$ python3 -q
>>> import numpy as np
>>> np.set_printoptions(suppress=True, linewidth=160)
>>> J = np.array([[-3, 0, 0], [2, -2, 0], [0, 0, 3]])
>>> # splits into 2 blocks
>>> A2 = np.array([[-1, 5], [2, 5]])
>>> C = np.kron(A2, J)
>>> np.linalg.matrix_rank(C)
np.int64(6)
>>> C.shape
(6, 6)
>>> round(np.linalg.norm(C, 2), 3), round(float(np.linalg.norm(A2, 2) * np.linalg.norm(J, 2)), 3)
(np.float64(27.093), 27.093)
>>> f = np.array([3, 3, 3])
>>> A2 = J + np.outer(f, np.eye(3)[2])
>>> np.linalg.matrix_rank(A2 - J)
np.int64(1)
>>> round(float(np.linalg.det(A2) / np.linalg.det(J)), 3), np.round(1 + np.linalg.solve(J, f)[2], 3)
(2.0, np.float64(2.0))
>>> X = np.array([[0, -2, -2], [2, 0, 3], [2, -3, 0]])
>>> # skew-symmetric
>>> A2 = np.array([[2, 0, 0], [-2, 1, -1]])
>>> C = np.kron(A2, X)
>>> C.shape
(6, 9)
>>> C
array([[ 0, -4, -4,  0,  0,  0,  0,  0,  0],
       [ 4,  0,  6,  0,  0,  0,  0,  0,  0],
       [ 4, -6,  0,  0,  0,  0,  0,  0,  0],
       [ 0,  4,  4,  0, -2, -2,  0,  2,  2],
       [-4,  0, -6,  2,  0,  3, -2,  0, -3],
       [-4,  6,  0,  2, -3,  0, -2,  3,  0]])
>>> t3 = np.stack([X, -1 * X, X[::-1]])
>>> np.einsum("bij,cij->bc", t3, t3)
array([[ 34, -34,  25],
       [-34,  34, -25],
       [ 25, -25,  34]])
>>> np.linalg.matrix_rank(t3.reshape(3, -1))
np.int64(2)
>>> np.round(np.linalg.det(t3), 3) + 0
array([0., 0., 0.])
>>> t3.shape
(3, 3, 3)
>>> np.round(np.linalg.norm(t3, axis=(1, 2)), 3)
array([5.831, 5.831, 5.831])
>>> np.linalg.matrix_rank(t3)
array([2, 2, 2])
>>> np.linalg.matrix_rank(X)
np.int64(2)
>>> round(float(np.linalg.norm(X)), 3)
5.831
>>> np.abs(X).max()
np.int64(3)
>>> X - X[0]
array([[ 0,  0,  0],
       [ 2,  2,  5],
       [ 2, -1,  2]])
>>> K = np.array([[1, 0, 0, 0], [0, 0, 1, 0], [0, 0, 0, 1], [0, 1, 0, 0]])
>>> K
array([[1, 0, 0, 0],
       [0, 0, 1, 0],
       [0, 0, 0, 1],
       [0, 1, 0, 0]])
>>> J[1] @ J[0]
np.int64(-6)
>>> round(np.linalg.norm(J, 1), 3), round(np.linalg.norm(J, np.inf), 3)
(np.float64(5.0), np.float64(4.0))
>>> np.round(np.linalg.norm(J, 2), 3)
np.float64(3.811)
>>> round(float(np.linalg.norm(J, "nuc")), 3)
8.385
>>> round(np.linalg.norm(J[1], 1), 3), np.round(np.linalg.norm(J[1], np.inf), 3)
(np.float64(4.0), np.float64(2.0))
>>> np.round(np.linalg.norm(J, axis=0), 3)
array([3.606, 2.   , 3.   ])
>>> np.linalg.norm(J, axis=1).argmax()
np.int64(0)
>>> E = np.loadtxt("m.csv", delimiter=",")
>>> E.round(3)
array([[-0.2 ,  1.  , -0.8 ],
       [-0.02,  0.1 , -0.08],
       [-0.06,  0.3 , -0.24]])
>>> proj = np.triu(np.array([[2, -2, -2], [2, -1, 0], [0, -2, 2]]), 1) + np.eye(3)
>>> A2 = proj @ E @ np.linalg.inv(proj)
>>> np.linalg.matrix_rank(A2)
np.int64(1)
>>> np.round(proj @ E - E @ proj, 3)
array([[ 0.16, -1.2 ,  0.24],
       [ 0.  , -0.04, -0.04],
       [ 0.  , -0.12, -0.12]])
>>> round(float(np.linalg.det(A2)), 3)
-0.0
>>> np.round(np.poly(A2), 3) + 0
array([1.  , 0.34, 0.  , 0.  ])
>>> Uu, sig, VT = np.linalg.svd(E)
>>> sig.round(3) + 0
array([1.359, 0.   , 0.   ])
>>> A2 = Uu[:, :1] @ np.diag(sig[:1]) @ VT[:1]
>>> np.linalg.matrix_rank(A2)
np.int64(1)
>>> np.round(np.linalg.norm(E - A2, 2), 3), round(float(sig[1]), 3)
(np.float64(0.0), 0.0)
>>> round(np.linalg.norm(E - A2) / np.linalg.norm(E), 3)
np.float64(0.0)
>>> np.linalg.matrix_rank(E, rtol=0.05)
np.int64(1)
>>> A2.round(3)
array([[-0.2 ,  1.  , -0.8 ],
       [-0.02,  0.1 , -0.08],
       [-0.06,  0.3 , -0.24]])
>>> round(np.linalg.norm(A2, 2) / np.linalg.norm(A2), 3)
np.float64(1.0)
>>> np.linalg.cond(A2) > 100
np.True_
>>> np.argsort(-np.linalg.norm(A2, axis=0).round(6), kind="stable")[:3]
array([1, 2, 0])
>>> np.linalg.matrix_rank(A2, rtol=0.1)
np.int64(1)
>>> [round(float(x), 3) for x in np.linalg.svd(A2, compute_uv=False)[:3]]
[1.359, 0.0, 0.0]
>>> M = np.array([[0, 0, 0, 0], [0, 2, -1, 0], [0, 0, -1, 0], [0, 0, 0, -3]])
>>> round(float(np.linalg.det(M)), 3)
0.0
>>> np.flatnonzero(np.linalg.matrix_power((M != 0) + (M.T != 0) + np.eye(4), 4)[1])
array([1, 2])
>>> (M != 0).astype(int)
array([[0, 0, 0, 0],
       [0, 1, 1, 0],
       [0, 0, 1, 0],
       [0, 0, 0, 1]])
>>> np.round(np.sort(np.linalg.eigvals(M).real), 3)
array([-3., -1.,  0.,  2.])
>>> (np.linalg.matrix_power((M != 0) + (M.T != 0) + np.eye(4), 4) > 0).astype(int)
array([[1, 0, 0, 0],
       [0, 1, 1, 0],
       [0, 1, 1, 0],
       [0, 0, 0, 1]])
>>> np.round(np.linalg.det(M.T), 3)
np.float64(0.0)
>>> np.kron(np.eye(2, dtype=int), M)
array([[ 0,  0,  0,  0,  0,  0,  0,  0],
       [ 0,  2, -1,  0,  0,  0,  0,  0],
       [ 0,  0, -1,  0,  0,  0,  0,  0],
       [ 0,  0,  0, -3,  0,  0,  0,  0],
       [ 0,  0,  0,  0,  0,  0,  0,  0],
       [ 0,  0,  0,  0,  0,  2, -1,  0],
       [ 0,  0,  0,  0,  0,  0, -1,  0],
       [ 0,  0,  0,  0,  0,  0,  0, -3]])
>>> np.round(np.linalg.det(2 * M), 3), np.round(np.linalg.det(M), 3)
(np.float64(0.0), np.float64(0.0))
>>> np.einsum("ij,ji->", M, M)
np.int64(14)
>>> round(float(np.linalg.eigvals(M).sum().real), 3)
-2.0
>>> np.poly(M)
array([ 1.,  2., -5., -6.,  0.])
>>> def softmax(z):
...     e = np.exp(z - z.max(axis=-1, keepdims=True))
...     return e / e.sum(axis=-1, keepdims=True)
... 
>>> np.round(softmax(10 * M[2]), 3) + 0
array([0.333, 0.333, 0.   , 0.333])
>>> np.round(softmax(M[2]), 3)
array([0.297, 0.297, 0.109, 0.297])
>>> S = M @ M.T / np.sqrt(4)
>>> softmax(S).round(6).argmax(axis=1)
array([0, 1, 1, 3])
>>> np.round(softmax(S)[2] @ M, 3)
array([ 0.   ,  0.622, -0.622, -0.566])
>>> r = np.linalg.matrix_rank(M)
>>> r
np.int64(3)
>>> ns = np.linalg.svd(M)[2][r:].T
>>> np.allclose(M @ ns, 0)
True
>>> ns.shape
(4, 1)
>>> ns @ ns.T
array([[1., 0., 0., 0.],
       [0., 0., 0., 0.],
       [0., 0., 0., 0.],
       [0., 0., 0., 0.]])
>>> [int(np.linalg.matrix_rank(M[:, :j + 1])) for j in range(4)]
[0, 1, 2, 3]
>>> ns[:, 0] / ns[np.abs(ns[:, 0]).round(6).argmax(), 0]
array([1., 0., 0., 0.])
>>> np.linalg.matrix_rank(M.T @ M), np.linalg.matrix_rank(M @ M.T)
(np.int64(3), np.int64(3))
>>> W0 = np.cumsum(np.array([[3, 2, -7],
...     [1, 6, -7],
...     [-3, 9, -7],
...     [-2, -2, 8],
...     [3, 0, 7],
...     [-1, -2, -8],
...     [3, 6, -8],
...     [9, 7, -6],
...     [5, -1, 8],
...     [-5, 0, -7],
...     [7, 4, 0],
...     [6, -4, -3],
...     [-2, 2, 8],
...     [6, 6, -1],
...     [-5, 5, -7],
...     [8, 8, -1],
...     [-5, -8, 4],
...     [0, 7, -6],
...     [-2, -5, 0]]), axis=0)
>>> W0
array([[  3,   2,  -7],
       [  4,   8, -14],
       [  1,  17, -21],
       [ -1,  15, -13],
       [  2,  15,  -6],
       [  1,  13, -14],
       [  4,  19, -22],
       [ 13,  26, -28],
       [ 18,  25, -20],
       [ 13,  25, -27],
       [ 20,  29, -27],
       [ 26,  25, -30],
       [ 24,  27, -22],
       [ 30,  33, -23],
       [ 25,  38, -30],
       [ 33,  46, -31],
       [ 28,  38, -27],
       [ 28,  45, -33],
       [ 26,  40, -33]])
>>> gram = np.cov(W0, rowvar=False)
>>> np.round(np.corrcoef(W0.T), 3)
array([[ 1.   ,  0.889, -0.79 ],
       [ 0.889,  1.   , -0.866],
       [-0.79 , -0.866,  1.   ]])
>>> np.round(np.polyfit(W0[:, 0], W0[:, 1], 1), 3)
array([ 0.923, 11.106])
>>> gram.shape
(3, 3)
>>> round(float(np.corrcoef(W0[:, 0], W0[:, 1])[0, 1]), 3)
0.889
>>> np.argsort(-W0.std(axis=0).round(6), kind="stable")
array([1, 0, 2])
>>> A2 = W0 / np.sqrt((W0 ** 2).mean(axis=1, keepdims=True))
>>> np.linalg.matrix_rank(A2) == np.linalg.matrix_rank(W0)
np.True_
>>> np.round(np.linalg.norm(A2, axis=1), 3)
array([1.732, 1.732, 1.732, 1.732, 1.732, 1.732, 1.732, 1.732, 1.732, 1.732, 1.732, 1.732, 1.732, 1.732, 1.732, 1.732, 1.732, 1.732, 1.732])
>>> np.linalg.matrix_rank(W0 - W0.mean(axis=1, keepdims=True))
np.int64(2)
>>> round(float(np.linalg.norm(W0)), 3)
182.455
>>> np.round(np.linalg.svd(W0, compute_uv=False), 3)
array([179.864,  27.039,  14.415])
>>> np.diff(W0, axis=0)
array([[ 1,  6, -7],
       [-3,  9, -7],
       [-2, -2,  8],
       [ 3,  0,  7],
       [-1, -2, -8],
       [ 3,  6, -8],
       [ 9,  7, -6],
       [ 5, -1,  8],
       [-5,  0, -7],
       [ 7,  4,  0],
       [ 6, -4, -3],
       [-2,  2,  8],
       [ 6,  6, -1],
       [-5,  5, -7],
       [ 8,  8, -1],
       [-5, -8,  4],
       [ 0,  7, -6],
       [-2, -5,  0]])
>>> W0.shape
(19, 3)
